% python3 -q
>>> import numpy as np
>>> np.set_printoptions(suppress=True, linewidth=100)
>>> J = np.load("dump.npy")
>>> print(J)
[[121  97  75  84  85   4]
 [ 97 141 109  68 139  28]
 [ 75 109 110  40  76  18]
 [ 84  68  40  65  76   6]
 [ 85 139  76  76 179  37]
 [  4  28  18   6  37  13]]
>>> w, evecs = np.linalg.eigh(J)
>>> x0 = np.array([8, 1, 8, -7, -9, 9])
>>> print(np.abs(J).sum(axis=1).max(), round(np.abs(w).max(), 1))
592 484.2
>>> print(np.round(x0 @ J @ x0 / (x0 @ x0), 1), np.round(w[0], 1), round(w[-1], 1))
36.9 -0.0 484.2
>>> print(np.round(np.linalg.eigvalsh(J[1:, 1:]), 1) + 0)
[  0.    2.2  31.9  66.5 407.4]
>>> print(x0 @ J @ x0)
12530
>>> mat = np.load("x.npy")
>>> print(mat)
[[0 0 1 1 1]
 [0 0 1 0 0]
 [1 1 0 0 1]
 [1 0 0 0 0]
 [1 0 1 0 0]]
>>> print(round(np.linalg.det(2 * mat), 1), round(np.linalg.det(mat), 1))
0.0 0.0
>>> print(np.einsum("ii->", mat))
0
>>> print(np.round(np.poly(mat), 1) + 0)
[ 1.  0. -5. -2.  3.  0.]
>>> r0, r1 = mat[1], mat[2]
>>> print(r0 @ r0)
1
>>> print(r0 @ r1)
0
>>> p = (r0 @ r1) / (r0 @ r0) * r0
>>> print(round(float(np.linalg.norm(r0 + r1) ** 2 + np.linalg.norm(r0 - r1) ** 2), 1))
8.0
>>> print(r1 - p)
[1. 1. 0. 0. 1.]
>>> print(np.trace(mat @ mat @ mat) // 6)
1
>>> print(np.argwhere(np.triu(mat)))
[[0 2]
 [0 3]
 [0 4]
 [1 2]
 [2 4]]
>>> print(mat.sum(axis=0))
[3 1 3 1 2]
>>> L = np.diag(mat.sum(axis=1)) - mat
>>> print(np.linalg.matrix_rank(L))
4
>>> print((np.linalg.eigvalsh(L) < 1e-8).sum())
1
>>> print(L)
[[ 3  0 -1 -1 -1]
 [ 0  1 -1  0  0]
 [-1 -1  3  0 -1]
 [-1  0  0  1  0]
 [-1  0 -1  0  2]]
>>> print(np.round(np.linalg.eigvalsh(L), 1) + 0)
[0.  0.7 1.4 3.6 4.3]
>>> W0 = np.array([[-0.9, 0.8, -0.7, -0.4, 0.3, -1.2],
...     [-0.1, 0.3, -0.6, 0.2, -0.4, 0.2],
...     [-1.7, 0.1, -0.1, 0.9, -1.9, 0.7]])
>>> W0[:, 2] *= 20
>>> print(W0)
[[ -0.9   0.8 -14.   -0.4   0.3  -1.2]
 [ -0.1   0.3 -12.    0.2  -0.4   0.2]
 [ -1.7   0.1  -2.    0.9  -1.9   0.7]]
>>> # column 2 is much longer than the rest
>>> B = W0 / np.sqrt((W0 ** 2).mean(axis=1, keepdims=True))
>>> print(np.linalg.matrix_rank(W0 - W0.mean(axis=1, keepdims=True)))
3
>>> print(np.linalg.matrix_rank(B) == np.linalg.matrix_rank(W0))
True
>>> W = np.array([[1, 2, -1, 2, 2, 2],
...     [1, -1, 2, 2, 2, 0],
...     [0, -2, 2, 0, 1, 1],
...     [2, 1, -1, 0, 2, -2],
...     [-2, -2, 0, 0, 0, 2],
...     [2, 1, 2, 2, 2, 0]])
>>> b = np.array([0, 1, 1, 0, 0, 1])
>>> hid = np.maximum(W0 @ W + b, 0)
>>> print(hid.round(1))
[[ 0.  24.2  0.   0.   0.   0. ]
 [ 1.8 25.7  0.   0.8  0.   0. ]
 [ 5.4  6.9  0.   0.   0.   0. ]]
>>> print(np.linalg.matrix_rank(hid))
3
>>> print((hid > 0).astype(int))
[[0 1 0 0 0 0]
 [1 1 0 1 0 0]
 [1 1 0 0 0 0]]
>>> W2 = np.array([[-4, 9, -4],
...     [-2, 2, 0],
...     [-7, 9, -6],
...     [-4, -1, 4],
...     [5, -9, 5],
...     [2, -6, 4]])
>>> print((hid @ W2).round(6).argmax(axis=1))
[1 1 1]
>>> print(np.round(hid @ W2, 1))
[[-48.4  48.4   0. ]
 [-61.8  66.8  -4. ]
 [-35.4  62.4 -21.6]]
>>> print(W0.shape)
(3, 6)
>>> W0[:, 6]
Traceback (most recent call last):
  File "<python-input-46>", line 1, in <module>
    W0[:, 6]
    ~~^^^^^^
IndexError: index 6 is out of bounds for axis 1 with size 6
>>> W0[3]
Traceback (most recent call last):
  File "<python-input-47>", line 1, in <module>
    W0[3]
    ~~^^^
IndexError: index 3 is out of bounds for axis 0 with size 3
>>> print(np.linalg.matrix_rank(W0))
3
>>> print(np.round(np.linalg.svd(W0, compute_uv=False), 1))
[18.6  2.8  1.2]
>>> print(np.round(W0.mean(axis=0), 1))
[-0.9  0.4 -9.3  0.2 -0.7 -0.1]
>>> data = np.minimum.outer(np.arange(1, 4), np.arange(1, 4)) * -2
>>> print(data)
[[-2 -2 -2]
 [-2 -4 -4]
 [-2 -4 -6]]
>>> # equal to its transpose
>>> theta = np.radians(36)
>>> Rm = np.eye(3)
>>> Rm[1, 1] = Rm[0, 0] = np.cos(theta)
>>> Rm[1, 0], Rm[0, 1] = -np.sin(theta), np.sin(theta)
>>> print(Rm.round(1))
[[ 0.8  0.6  0. ]
 [-0.6  0.8  0. ]
 [ 0.   0.   1. ]]
>>> B = data @ Rm.T
>>> print(np.round(np.abs(B - data).max(axis=0), 1))
[2.  1.9 0. ]
>>> print(np.round(Rm @ Rm.T, 1) + 0)
[[1. 0. 0.]
 [0. 1. 0.]
 [0. 0. 1.]]
>>> print(np.round(np.linalg.norm(Rm, axis=0), 1))
[1. 1. 1.]
>>> print(np.round(np.linalg.svd(Rm, compute_uv=False), 1))
[1. 1. 1.]
>>> B = data ** -1
Traceback (most recent call last):
  File "<python-input-64>", line 1, in <module>
    B = data ** -1
        ~~~~~^^~~~
ValueError: Integers to negative integer powers are not allowed.
>>> B = np.linalg.inv(data)
>>> print(data @ B)
[[1. 0. 0.]
 [0. 1. 0.]
 [0. 0. 1.]]
>>> print(B)
[[-1.   0.5 -0. ]
 [ 0.5 -1.   0.5]
 [-0.   0.5 -0.5]]
>>> print((np.abs(B) > 1e-9).astype(int))
[[1 1 0]
 [1 1 1]
 [0 1 1]]
>>> print(np.kron(np.eye(2, dtype=int), data))
[[-2 -2 -2  0  0  0]
 [-2 -4 -4  0  0  0]
 [-2 -4 -6  0  0  0]
 [ 0  0  0 -2 -2 -2]
 [ 0  0  0 -2 -4 -4]
 [ 0  0  0 -2 -4 -6]]
>>> print(np.round(np.linalg.eigvals(data), 1))
[-10.1  -1.3  -0.6]
>>> print(np.round(np.linalg.det(data.T), 1))
-8.0
>>> print(np.all(np.linalg.eigvalsh(data) > 0))
False
>>> E = np.load("run14.npy")
>>> print(E.round(1) + 0)
[[ 0.5  0.   0.2 -0.4 -0.1]
 [ 0.   0.   0.   0.   0. ]
 [ 0.2  0.   0.1 -0.2 -0.1]
 [-0.4  0.  -0.2  0.3  0.1]
 [-0.1  0.  -0.1  0.1  0. ]]
>>> # a projection of rank 1
>>> x0 = np.array([-3, 2, 0, -1, 2])
>>> print(np.round(np.eye(5) - E, 1) + 0)
[[ 0.5  0.  -0.2  0.4  0.1]
 [ 0.   1.   0.   0.   0. ]
 [-0.2  0.   0.9  0.2  0.1]
 [ 0.4  0.   0.2  0.7 -0.1]
 [ 0.1  0.   0.1 -0.1  1. ]]
>>> rk = np.linalg.matrix_rank(E)
>>> print(rk)
1
>>> null = np.linalg.svd(E)[2][rk:].T
>>> print(np.allclose(E @ null, 0))
True
>>> print([int(np.linalg.matrix_rank(E[:, :j + 1])) for j in range(5)])
[1, 1, 1, 1, 1]
>>> print([int(np.linalg.matrix_rank(np.delete(E, i, axis=0))) for i in range(5)])
[1, 1, 1, 1, 1]
>>> Uu, s, Vt = np.linalg.svd(E)
>>> evecs = Vt[:(s > 1e-8).sum()]
>>> rng = np.random.default_rng(376)
>>> x0 = E[0] + 2 * E[2] + rng.integers(2) * np.eye(5)[4]
>>> print(x0.round(1))
[ 1.  -0.1  0.4 -0.8 -0.2]
>>> print(np.linalg.matrix_rank(np.vstack([E, x0])))
1
>>> print(np.round(evecs.T @ evecs, 1) + 0)
[[ 0.5  0.   0.2 -0.4 -0.1]
 [ 0.   0.   0.   0.   0. ]
 [ 0.2  0.   0.1 -0.2 -0.1]
 [-0.4  0.  -0.2  0.3  0.1]
 [-0.1  0.  -0.1  0.1  0. ]]
>>> print(round(np.linalg.norm(x0 - evecs.T @ evecs @ x0), 1))
0.0
>>> gram = E.T @ E
>>> print(np.round(np.linalg.eigvalsh(gram)[::-1], 1) + 0)
[1. 0. 0. 0. 0.]
>>> print((E @ E.T).shape)
(5, 5)
>>> print(np.allclose(gram, gram.T))
True
>>> print(np.linalg.matrix_rank(gram))
1
>>> print(round(np.trace(gram), 1), round(float((E ** 2).sum()), 1))
1.0 1.0
>>> print(np.round(np.linalg.svd(E, compute_uv=False) ** 2, 1) + 0)
[1. 0. 0. 0. 0.]
>>> print(np.round(np.diag(gram), 1) + 0)
[0.5 0.  0.1 0.3 0. ]
>>> theta = np.radians(36)
>>> Rm = np.eye(5)
>>> Rm[0, 0] = Rm[2, 2] = np.cos(theta)
>>> Rm[0, 2], Rm[2, 0] = -np.sin(theta), np.sin(theta)
>>> print(Rm.round(1))
[[ 0.8  0.  -0.6  0.   0. ]
 [ 0.   1.   0.   0.   0. ]
 [ 0.6  0.   0.8  0.   0. ]
 [ 0.   0.   0.   1.   0. ]
 [ 0.   0.   0.   0.   1. ]]
>>> B = E @ Rm.T
>>> print(np.allclose(E @ E.T, B @ B.T))
True
>>> print(np.round(np.abs(B - E).max(axis=0), 1))
[0.2 0.  0.3 0.  0. ]
>>> print(B.round(1) + 0)
[[ 0.3  0.   0.5 -0.4 -0.1]
 [ 0.   0.   0.   0.   0. ]
 [ 0.1  0.   0.2 -0.2 -0.1]
 [-0.2  0.  -0.4  0.3  0.1]
 [-0.1  0.  -0.1  0.1  0. ]]
>>> print(np.round(np.linalg.svd(E, compute_uv=False), 1) + 0, np.round(np.linalg.svd(B, compute_uv=False), 1) + 0)
[1. 0. 0. 0. 0.] [1. 0. 0. 0. 0.]
>>> arr = np.load("a.npy")
>>> print(arr)
[[ 1.  0.  0.  0.  0.  0.]
 [ 0.  1.  0.  0.  0.  0.]
 [ 0.  0.  1.  0.  0.  0.]
 [ 0.  0.  0. -1.  0.  0.]
 [ 0.  0.  0.  0.  1.  0.]
 [ 0.  0.  0.  0.  0. -1.]]
>>> # symmetric, so the eigenvalues are real
>>> print(arr @ arr.T)
[[1. 0. 0. 0. 0. 0.]
 [0. 1. 0. 0. 0. 0.]
 [0. 0. 1. 0. 0. 0.]
 [0. 0. 0. 1. 0. 0.]
 [0. 0. 0. 0. 1. 0.]
 [0. 0. 0. 0. 0. 1.]]
>>> print(np.round(np.linalg.pinv(arr), 1))
[[ 1.  0.  0.  0.  0.  0.]
 [ 0.  1.  0.  0.  0.  0.]
 [ 0.  0.  1.  0.  0.  0.]
 [ 0.  0.  0. -1.  0.  0.]
 [ 0.  0.  0.  0.  1.  0.]
 [ 0.  0.  0.  0.  0. -1.]]
>>> theta = np.radians(120)
>>> Rm = np.eye(6)
>>> Rm[5, 5] = Rm[4, 4] = np.cos(theta)
>>> Rm[5, 4], Rm[4, 5] = -np.sin(theta), np.sin(theta)
>>> print(Rm.round(1))
[[ 1.   0.   0.   0.   0.   0. ]
 [ 0.   1.   0.   0.   0.   0. ]
 [ 0.   0.   1.   0.   0.   0. ]
 [ 0.   0.   0.   1.   0.   0. ]
 [ 0.   0.   0.   0.  -0.5  0.9]
 [ 0.   0.   0.   0.  -0.9 -0.5]]
>>> B = arr @ Rm.T
>>> print(np.round(np.linalg.det(Rm), 1), np.trace(Rm))
1.0 3.0
>>> print(B.round(1))
[[ 1.   0.   0.   0.   0.   0. ]
 [ 0.   1.   0.   0.   0.   0. ]
 [ 0.   0.   1.   0.   0.   0. ]
 [ 0.   0.   0.  -1.   0.   0. ]
 [ 0.   0.   0.   0.  -0.5 -0.9]
 [ 0.   0.   0.   0.  -0.9  0.5]]
>>> print(np.round(np.linalg.svd(arr, compute_uv=False), 1), np.round(np.linalg.svd(B, compute_uv=False), 1))
[1. 1. 1. 1. 1. 1.] [1. 1. 1. 1. 1. 1.]
>>> print(np.allclose(np.linalg.norm(arr, axis=1), np.linalg.norm(B, axis=1)))
True
>>> print(np.allclose(arr @ arr.T, B @ B.T))
True
>>> w, evecs = np.linalg.eigh(arr)
>>> print(w.sum(), np.trace(arr))
2.0 2.0
>>> print(np.round(np.sort(np.linalg.eigvals(arr).real), 1))
[-1. -1.  1.  1.  1.  1.]
>>> print((np.linalg.matrix_power((arr != 0) + (arr.T != 0) + np.eye(6), 6) > 0).astype(int))
[[1 0 0 0 0 0]
 [0 1 0 0 0 0]
 [0 0 1 0 0 0]
 [0 0 0 1 0 0]
 [0 0 0 0 1 0]
 [0 0 0 0 0 1]]
>>> Uu, s, Vt = np.linalg.svd(arr, full_matrices=False)
>>> print(s / s[0])
[1. 1. 1. 1. 1. 1.]
>>> print(Uu.T @ Uu)
[[1. 0. 0. 0. 0. 0.]
 [0. 1. 0. 0. 0. 0.]
 [0. 0. 1. 0. 0. 0.]
 [0. 0. 0. 1. 0. 0.]
 [0. 0. 0. 0. 1. 0.]
 [0. 0. 0. 0. 0. 1.]]
>>> print(round(np.sqrt((s ** 2).sum()), 1), round(np.linalg.norm(arr), 1))
2.4 2.4
>>> print(np.round(np.cumsum(s ** 2) / np.sum(s ** 2), 1))
[0.2 0.3 0.5 0.7 0.8 1. ]
>>> print(Uu.T @ arr @ Vt.T)
[[1. 0. 0. 0. 0. 0.]
 [0. 1. 0. 0. 0. 0.]
 [0. 0. 1. 0. 0. 0.]
 [0. 0. 0. 1. 0. 0.]
 [0. 0. 0. 0. 1. 0.]
 [0. 0. 0. 0. 0. 1.]]
>>> print((s > 1e-8).sum())
6
>>> m1 = np.load("case6.npy")
>>> print(m1)
[[ 0.   2.4 -7.2]
 [ 0.4  0.4 -1.2]
 [-1.8  0.2 -0.7]
 [ 0.  -0.3  0.9]
 [-0.9 -0.9  2.7]
 [ 0.5 -0.8  2.3]
 [-1.1  1.6 -4.8]
 [-0.2 -0.3  1.1]
 [-1.4 -1.   2.8]
 [-0.7 -1.1  3.4]
 [ 2.1  0.9 -2.8]
 [-0.5 -0.5  1.5]
 [-1.1  0.7 -2. ]
 [ 0.6 -0.7  2.3]
 [-3.   2.4 -7.3]
 [ 1.2  0.  -0.2]
 [-0.6 -1.9  5.6]
 [-1.8 -0.6  1.7]
 [-0.6  1.4 -4.2]
 [-0.6 -1.7  5. ]
 [-0.6 -0.6  1.8]
 [-0.8  0.   0. ]
 [ 0.5 -0.5  1.6]
 [-0.5 -1.5  4.5]
 [-1.6  0.7 -2. ]
 [ 0.1 -0.3  1. ]
 [-0.1  0.8 -2.5]
 [ 0.2  0.1 -0.3]
 [ 1.5 -0.4  1.3]
 [ 1.5  0.   0.2]]
>>> B = J / np.sqrt((J ** 2).mean(axis=1, keepdims=True))
>>> print(np.linalg.matrix_rank(J - J.mean(axis=1, keepdims=True)))
4
>>> blk = np.stack([m1, 2 * m1, m1[::-1]])
>>> print(blk.shape)
(3, 30, 3)
>>> B = m1 + rng.integers(-2, 3, (30, 2)) @ rng.integers(-2, 3, (2, 3))
>>> print(B)
[[-4.  -1.6 -7.2]
 [-1.6  0.4 -1.2]
 [-5.8 -7.8 -0.7]
 [ 2.  -2.3  0.9]
 [ 1.1  3.1  2.7]
 [-1.5 -2.8  2.3]
 [ 2.9  1.6 -4.8]
 [-0.2 -4.3  1.1]
 [-5.4 -5.   2.8]
 [-2.7 -7.1  3.4]
 [ 4.1  2.9 -2.8]
 [-0.5 -2.5  1.5]
 [-3.1 -1.3 -2. ]
 [ 4.6  5.3  2.3]
 [-5.   2.4 -7.3]
 [-0.8  2.  -0.2]
 [-4.6 -1.9  5.6]
 [-5.8 -4.6  1.7]
 [-4.6  1.4 -4.2]
 [-4.6 -3.7  5. ]
 [-2.6 -0.6  1.8]
 [ 1.2  2.   0. ]
 [ 0.5 -4.5  1.6]
 [ 3.5  0.5  4.5]
 [-5.6 -7.3 -2. ]
 [-1.9 -0.3  1. ]
 [-2.1 -1.2 -2.5]
 [ 2.2 -1.9 -0.3]
 [ 5.5 -0.4  1.3]
 [-0.5  2.   0.2]]
>>> print(np.round(np.abs(B - m1).sum(axis=1), 1))
[ 8.  2. 12.  4.  6.  4.  4.  4.  8.  8.  4.  2.  4. 10.  2.  4.  4.  8.  4.  6.  2.  4.  4.  6.
 12.  2.  4.  4.  4.  4.]
>>> w, evecs = np.linalg.eigh(data)
>>> x0 = np.array([1, 2, -2])
>>> print(round(x0 @ data @ x0 / (x0 @ x0), 1), round(w[0], 1), round(w[-1], 1))
-1.1 -10.1 -0.6
>>> print(x0 @ data @ x0)
-10
>>> print(np.abs(data).sum(axis=1).max(), round(np.abs(w).max(), 1))
12 10.1
>>> F = np.array([[0, -1, 0], [0, 0, -3], [-2, 0, 0]])
>>> x0 = np.array([2, 0, 3])
>>> print(F @ x0)
[ 0 -9 -4]
>>> P = np.triu(np.array([[5, 3, 7], [2, 4, 8], [4, 1, 8]]), 1) + np.eye(3)
>>> B = P @ F @ np.linalg.inv(P)
>>> print(np.trace(B), np.trace(F))
0.0 0
>>> print(np.linalg.matrix_rank(B))
3
>>> print(F.T @ F)
[[4 0 0]
 [0 1 0]
 [0 0 9]]
>>> print(np.round(np.linalg.pinv(F), 1))
[[ 0.   0.  -0.5]
 [-1.   0.   0. ]
 [ 0.  -0.3  0. ]]
>>> print(F[:, 1] @ F[:, 2])
0
>>> print(F @ F.T)
[[1 0 0]
 [0 9 0]
 [0 0 4]]
>>> B = np.array([[3, -3, 2], [-1, -3, -1], [-3, 0, 0]])
>>> print(np.vstack([F, B.T]).shape)
(6, 3)
>>> print(np.einsum("ij->j", F))
[-2 -1 -3]
>>> print(np.linalg.matrix_rank(np.vstack([F, B.T])))
3
>>> print(np.einsum("ik,kj->ij", F, B))
[[ 1  3  1]
 [ 9  0  0]
 [-6  6 -4]]
>>> print(F @ B)
[[ 1  3  1]
 [ 9  0  0]
 [-6  6 -4]]
>>> O = F.astype(float).copy()
>>> for j in range(3):
...     O[:, j] -= O[:, :j] @ (O[:, :j].T @ O[:, j])
...     O[:, j] /= np.linalg.norm(O[:, j])
... 
>>> print(O)
[[ 0. -1.  0.]
 [ 0.  0. -1.]
 [-1.  0.  0.]]
>>> print(O.T @ F)
[[2. 0. 0.]
 [0. 1. 0.]
 [0. 0. 3.]]
